% ipython --no-banner

In [1]: import numpy as np

In [2]: from numpy import linalg as LA

In [3]: np.set_printoptions(precision=2, suppress=True, linewidth=200)

In [4]: rnd = lambda a: np.round(a, 2) + 0

In [5]: mat = np.load("layer19.npy")

In [6]: print(mat)
[[-1.7  2.   1.   1.   1.   1.  -1.   1.   0. ]
 [-1.  -1.7  2.  -2.   2.  -1.   2.   0.  -2. ]
 [ 1.  -2.  -0.7 -2.   1.  -1.   0.   0.   2. ]
 [ 1.  -1.  -1.   1.3  2.   0.   1.   2.  -2. ]
 [-2.  -1.   2.   0.  -0.7 -2.  -1.  -2.   0. ]
 [-1.   0.  -1.   0.   2.   0.3 -1.   0.  -1. ]
 [ 2.   2.   0.  -1.  -1.  -2.  -0.7  0.   2. ]
 [-1.   1.  -1.  -2.   1.   1.  -2.   1.3  1. ]
 [-2.   2.   1.   1.   1.   1.  -1.   1.   0.3]]

In [7]: G = mat.T @ mat

In [8]: print(rnd(LA.svd(mat, compute_uv=False) ** 2))
[40.5  38.6  27.89 21.05  8.8   5.18  2.85  0.91  0.02]

In [9]: print(rnd(LA.eigvalsh(G)[::-1]))
[40.5  38.6  27.89 21.05  8.8   5.18  2.85  0.91  0.02]

In [10]: print((mat @ mat.T).shape)
(9, 9)

In [11]: print(np.allclose(G, G.T))
True

In [12]: print(rnd(np.diag(G)))
[19.89 21.89 13.49 16.69 17.49 13.09 13.49 11.69 18.09]

In [13]: print(LA.matrix_rank(G))
9

In [14]: rng = np.random.default_rng(400607)

In [15]: lab = rng.permutation(9)

In [16]: print(lab)
[1 7 0 6 3 4 2 5 8]

In [17]: out = mat[lab][:, lab]

In [18]: print(out)
[[-1.7  0.  -1.   2.  -2.   2.   2.  -1.  -2. ]
 [ 1.   1.3 -1.  -2.  -2.   1.  -1.   1.   1. ]
 [ 2.   1.  -1.7 -1.   1.   1.   1.   1.   0. ]
 [ 2.   0.   2.  -0.7 -1.  -1.   0.  -2.   2. ]
 [-1.   2.   1.   1.   1.3  2.  -1.   0.  -2. ]
 [-1.  -2.  -2.  -1.   0.  -0.7  2.  -2.   0. ]
 [-2.   0.   1.   0.  -2.   1.  -0.7 -1.   2. ]
 [ 0.   0.  -1.  -1.   0.   2.  -1.   0.3 -1. ]
 [ 2.   1.  -2.  -1.   1.   1.   1.   1.   0.3]]

In [19]: print(np.trace(out))
-2.3

In [20]: print(rnd(np.sort(np.abs(LA.eigvals(out)))))
[0.3  1.92 1.92 2.1  2.1  4.13 4.13 4.31 4.31]

In [21]: print(rnd(np.sort(np.abs(LA.eigvals(out)))))
[0.3  1.92 1.92 2.1  2.1  4.13 4.13 4.31 4.31]

In [22]: print((out + out.T) / 2)
[[-1.7  0.5  0.5  2.  -1.5  0.5  0.  -0.5  0. ]
 [ 0.5  1.3  0.  -1.   0.  -0.5 -0.5  0.5  1. ]
 [ 0.5  0.  -1.7  0.5  1.  -0.5  1.   0.  -1. ]
 [ 2.  -1.   0.5 -0.7  0.  -1.   0.  -1.5  0.5]
 [-1.5  0.   1.   0.   1.3  1.  -1.5  0.  -0.5]
 [ 0.5 -0.5 -0.5 -1.   1.  -0.7  1.5  0.   0.5]
 [ 0.  -0.5  1.   0.  -1.5  1.5 -0.7 -1.   1.5]
 [-0.5  0.5  0.  -1.5  0.   0.  -1.   0.3  0. ]
 [ 0.   1.  -1.   0.5 -0.5  0.5  1.5  0.   0.3]]

In [23]: print(np.allclose(out, out.T))
False

In [24]: x0 = np.array([0, 0, 3, 0, -2, 1, 1, -2, -3])

In [25]: y = mat @ x0

In [26]: beta, lr = np.zeros(9), 1 / LA.norm(mat, 2) ** 2

In [27]: for i in range(3):
    ...:     beta -= lr * mat.T @ (mat @ beta - y)
    ...:     if i % 1 == 0: print(i, round(LA.norm(mat @ beta - y), 2))
    ...: 
0 8.94
1 5.47
2 4.22

In [28]: print(rnd(beta))
[-1.02 -0.42  2.09  1.03 -1.36 -0.32  1.41 -1.52 -1.75]

In [29]: arr = np.load("case13.npy")

In [30]: print(arr)
[[5. 2. 0. 0. 0. 0. 0. 0. 0. 0. 0.]
 [2. 5. 2. 0. 0. 0. 0. 0. 0. 0. 0.]
 [0. 2. 5. 2. 0. 0. 0. 0. 0. 0. 0.]
 [0. 0. 2. 9. 2. 0. 0. 0. 0. 0. 0.]
 [0. 0. 0. 2. 2. 2. 0. 0. 0. 0. 0.]
 [0. 0. 0. 0. 2. 0. 2. 0. 0. 0. 0.]
 [0. 0. 0. 0. 0. 2. 4. 2. 0. 0. 0.]
 [0. 0. 0. 0. 0. 0. 2. 9. 2. 0. 0.]
 [0. 0. 0. 0. 0. 0. 0. 2. 4. 2. 0.]
 [0. 0. 0. 0. 0. 0. 0. 0. 2. 6. 2.]
 [0. 0. 0. 0. 0. 0. 0. 0. 0. 2. 7.]]

In [31]: x0 = np.array([-5, -1, 5, 3, 3, 4, -3, 2, 4, -3, 1])

In [32]: y = arr @ x0

In [33]: beta, lr = np.zeros(11), 1 / LA.norm(arr, 2) ** 2

In [34]: for i in range(10):
    ...:     beta -= lr * arr.T @ (arr @ beta - y)
    ...:     if i % 2 == 0: print(i, round(LA.norm(arr @ beta - y), 2))
    ...: 
0 28.07
2 19.48
4 15.51
6 13.11
8 11.47

In [35]: print(rnd(LA.cond(arr)))
5.94

In [36]: print(np.all(LA.eigvalsh(arr) > 0))
False

In [37]: print(rnd(LA.eigvalsh(arr).min()))
-1.88

In [38]: lab = rng.permutation(11)

In [39]: out = arr[:, lab] * rng.choice([-1, 1], 11)

In [40]: print(out)
[[ 2. -0.  0. -5. -0.  0.  0. -0.  0. -0. -0.]
 [ 5. -0.  0. -2. -0.  0.  0. -0.  0. -0. -2.]
 [ 2. -0.  2. -0. -0.  0.  0. -0.  0. -0. -5.]
 [ 0. -0.  9. -0. -0.  2.  0. -0.  0. -0. -2.]
 [ 0. -0.  2. -0. -0.  2.  0. -2.  0. -0. -0.]
 [ 0. -2.  0. -0. -0.  2.  0. -0.  0. -0. -0.]
 [ 0. -4.  0. -0. -0.  0.  0. -2.  2. -0. -0.]
 [ 0. -2.  0. -0. -0.  0.  0. -0.  9. -2. -0.]
 [ 0. -0.  0. -0. -2.  0.  0. -0.  2. -4. -0.]
 [ 0. -0.  0. -0. -6.  0.  2. -0.  0. -2. -0.]
 [ 0. -0.  0. -0. -2.  0.  7. -0.  0. -0. -0.]]

In [41]: left, _, vt = LA.svd(arr.T @ out)

In [42]: print(rnd(LA.lstsq(arr, out)[0]))
[[ 0.  0.  0. -1.  0.  0.  0.  0.  0.  0.  0.]
 [ 1.  0.  0.  0.  0.  0.  0.  0.  0.  0.  0.]
 [ 0.  0.  0.  0.  0.  0.  0.  0.  0.  0. -1.]
 [ 0.  0.  1.  0.  0.  0.  0.  0.  0.  0.  0.]
 [ 0.  0.  0.  0.  0.  1.  0.  0.  0.  0.  0.]
 [ 0.  0.  0.  0.  0.  0.  0. -1.  0.  0.  0.]
 [ 0. -1.  0.  0.  0.  0.  0.  0.  0.  0.  0.]
 [ 0.  0.  0.  0.  0.  0.  0.  0.  1.  0.  0.]
 [ 0.  0.  0.  0.  0.  0.  0.  0.  0. -1.  0.]
 [ 0.  0.  0.  0. -1.  0.  0.  0.  0.  0.  0.]
 [ 0.  0.  0.  0.  0.  0.  1.  0.  0.  0.  0.]]

In [43]: print(rnd(left @ vt))
[[ 0.  0.  0. -1.  0.  0.  0.  0.  0.  0.  0.]
 [ 1.  0.  0.  0.  0.  0.  0.  0.  0.  0.  0.]
 [ 0.  0.  0.  0.  0.  0.  0.  0.  0.  0. -1.]
 [ 0.  0.  1.  0.  0.  0.  0.  0.  0.  0.  0.]
 [ 0.  0.  0.  0.  0.  1.  0.  0.  0.  0.  0.]
 [ 0.  0.  0.  0.  0.  0.  0. -1.  0.  0.  0.]
 [ 0. -1.  0.  0.  0.  0.  0.  0.  0.  0.  0.]
 [ 0.  0.  0.  0.  0.  0.  0.  0.  1.  0.  0.]
 [ 0.  0.  0.  0.  0.  0.  0.  0.  0. -1.  0.]
 [ 0.  0.  0.  0. -1.  0.  0.  0.  0.  0.  0.]
 [ 0.  0.  0.  0.  0.  0.  1.  0.  0.  0.  0.]]

In [44]: M = np.loadtxt("test11.csv", delimiter=",")

In [45]: print(M)
[[-1.99  2.62  0.85  2.99 -8.48  2.61  3.82 -3.43  4.02]
 [ 5.74 -2.04 -1.79 -3.   -3.84  4.11 -0.78  3.09 -3.61]
 [ 7.29 -1.82 -2.69 -2.28 -3.76  2.86  0.48  2.21 -3.06]
 [-3.17  0.39 -1.01  2.37 -8.56  0.93  1.54 -3.8   4.49]
 [ 7.89 -1.55 -3.01 -2.9  -2.9   2.67  0.04  1.71 -1.68]
 [-4.11  1.62  0.21  3.19 -6.68  1.34  2.27 -2.3   4.49]
 [ 7.03 -2.52 -2.83 -2.6  -3.21  3.54 -1.22 -0.02 -3.3 ]
 [ 7.39 -2.83 -2.31 -2.93 -3.15  4.51  0.09 -0.18 -2.05]
 [ 7.21 -1.56  0.06 -2.68 -3.55  2.35  0.61  0.23 -3.56]
 [ 8.53 -2.95 -2.93 -3.64 -2.7   5.18 -0.4   1.24 -2.79]
 [ 7.88 -2.29 -1.67 -2.55 -4.23  3.61 -1.24  0.49 -1.84]
 [-2.69 -0.9   0.77  2.42 -8.52 -1.78  2.81 -3.93  4.48]
 [ 6.62  0.23 -1.89 -2.31 -3.69  4.17  0.11 -0.23 -1.27]
 [-2.11 -0.03  0.1   1.8  -7.38  0.06  2.32 -5.41  4.95]
 [-4.19  0.24 -1.75  1.12 -6.54  2.51  1.87 -3.8   3.35]
 [-1.34  1.82 -1.97  2.83 -7.6   0.63  1.44 -3.69  5.23]
 [ 6.05 -2.44 -0.86 -4.26 -4.49  1.92  1.77 -0.53 -2.26]
 [ 5.45 -1.91 -2.27 -3.13 -2.83  4.19 -0.29  2.57 -2.68]
 [-1.62  2.92 -0.64  2.56 -6.26  0.23  5.57 -4.58  4.45]
 [-3.83  1.16 -0.31  1.18 -7.69  0.53  3.1  -5.3   4.56]
 [ 7.65 -3.1  -1.15 -3.81 -4.22  3.04 -0.88  1.96 -2.97]
 [-4.19  0.88 -2.74  1.71 -8.03  0.41  1.78 -0.91  5.07]
 [-1.29  1.72 -0.94  3.06 -8.65  1.74  2.41 -2.52  4.62]
 [ 7.46 -2.39 -1.87 -2.81 -3.56  4.55  2.15  1.65 -0.93]
 [ 6.23 -0.36 -0.7  -2.93 -6.13  5.23  0.6   1.77 -0.42]
 [ 7.24 -2.95 -1.53 -3.88 -2.66  1.8   0.33  0.48 -1.55]
 [ 8.8  -0.79 -2.32 -2.41 -4.67  3.38  1.15 -0.69 -2.17]
 [-4.5   1.86 -0.87  2.83 -8.91  0.51  1.4  -5.21  3.59]]

In [46]: dist = LA.norm(M[:, None] - M[None], axis=-1)

In [47]: print((dist + 1e9 * np.eye(28)).round(6).argmin(axis=1))
[22 17  4 27  2  3  7  6 16  7  7 13 26 19  3 22 25  1  0 13 10  3 15  7 12  4 12  3]

In [48]: print(np.flatnonzero(dist[7] < dist.mean() / 2))
[ 1  2  4  6  7  8  9 10 12 16 17 20 23 25 26]

In [49]: print(dist.shape)
(28, 28)
